$ ipython --no-banner

In [1]: import numpy as np

In [2]: from numpy import linalg as LA

In [3]: np.set_printoptions(suppress=True, linewidth=200)

In [4]: B = np.array([[-0.5, -0.4], [1.5, 0.5], [0.0, -1.7], [-0.6, -1.5]])

In [5]: cent = np.array([[1.0, 0.9, -1.4, -0.1], [0.1, -1.8, 0.9, -1.4]])

In [6]: feats = B @ cent

In [7]: feats.round(3)
Out[7]: 
array([[-0.54,  0.27,  0.34,  0.61],
       [ 1.55,  0.45, -1.65, -0.85],
       [-0.17,  3.06, -1.53,  2.38],
       [-0.75,  2.16, -0.51,  2.16]])

In [8]: rank = LA.matrix_rank(feats)

In [9]: rank
Out[9]: np.int64(2)

In [10]: ns = LA.svd(feats)[2][rank:].T

In [11]: np.round(feats @ ns, 3) + 0
Out[11]: 
array([[0., 0.],
       [0., 0.],
       [0., 0.],
       [0., 0.]])

In [12]: np.round(ns @ ns.T, 3)
Out[12]: 
array([[ 0.583, -0.014,  0.385,  0.307],
       [-0.014,  0.457,  0.312, -0.388],
       [ 0.385,  0.312,  0.48 , -0.064],
       [ 0.307, -0.388, -0.064,  0.48 ]])

In [13]: [int(LA.matrix_rank(feats[:, :j + 1])) for j in range(4)]
Out[13]: [1, 2, 2, 2]

In [14]: Uu, sig, Vt = LA.svd(feats)

In [15]: vecs = Vt[:(sig > 1e-8).sum()]

In [16]: rng = np.random.default_rng(791)

In [17]: x = feats[3] + 2 * feats[1] + rng.integers(2) * np.eye(4)[2]

In [18]: x.round(3)
Out[18]: array([ 2.35,  3.06, -3.81,  0.46])

In [19]: round(float(LA.norm(x - vecs.T @ vecs @ x)), 3)
Out[19]: 0.0

In [20]: np.round(np.diag(vecs.T @ vecs), 3)
Out[20]: array([0.417, 0.543, 0.52 , 0.52 ])

In [21]: r0, v = feats[2], feats[3]

In [22]: np.round(r0 @ v, 3)
Out[22]: np.float64(12.658)

In [23]: p = (r0 @ v) / (r0 @ r0) * r0

In [24]: LA.matrix_rank(np.outer(r0, v))
Out[24]: np.int64(1)

In [25]: round((v - p) @ r0, 3)
Out[25]: np.float64(-0.0)
